% ipython --no-banner

In [1]: import numpy as np

In [2]: from numpy import linalg as LA

In [3]: np.set_printoptions(precision=2, suppress=True, linewidth=160, sign=" ")

In [4]: def rnd(a):
   ...:     return np.round(a, 2) + 0
   ...: 

In [5]: m1 = np.load("arr.npy")

In [6]: print(rnd(m1))
[[-0.87  0.48 -0.16]
 [-0.48 -0.7   0.53]
 [ 0.14  0.54  0.83]]

In [7]: B = LA.inv(m1)

In [8]: print(rnd(m1 @ B))
[[ 1.  0.  0.]
 [ 0.  1.  0.]
 [ 0.  0.  1.]]

In [9]: print(rnd(LA.det(m1) * B))
[[-0.87 -0.48  0.14]
 [ 0.48 -0.7   0.54]
 [-0.16  0.53  0.83]]

In [10]: E = np.load("test19.npy")

In [11]: print(E)
[[ 1  2  1]
 [ 1  1  2]
 [ 2  1  1]]

In [12]: B = E[0, 0] * E[1:] - np.outer(E[1:, 0], E[0])

In [13]: print(B)
[[ 0 -1  1]
 [ 0 -3 -1]]

In [14]: print(np.flatnonzero(~B.round(6).any(axis=1)))
[]

In [15]: print(E[:, 0] / E[0, 0])
[ 1.  1.  2.]

In [16]: B = LA.inv(E)

In [17]: print(B)
[[-0.25 -0.25  0.75]
 [ 0.75 -0.25 -0.25]
 [-0.25  0.75 -0.25]]

In [18]: print(rnd(LA.norm(E)))
4.24

In [19]: print(np.diff(E, axis=0))
[[ 0 -1  1]
 [ 1  0 -1]]

In [20]: print(np.count_nonzero(E))
9

In [21]: print(E.sum(axis=1))
[ 4  4  4]

In [22]: print(E.shape)
(3, 3)

In [23]: print((E @ E)[0])
[ 5  5  6]

In [24]: X = np.loadtxt("dump.csv", delimiter=",")

In [25]: print(X)
[[ 6.  0.  0.]
 [ 0.  1.  0.]
 [ 0.  0.  9.]]

In [26]: print(rnd(LA.norm(X, axis=0)))
[ 6.  1.  9.]
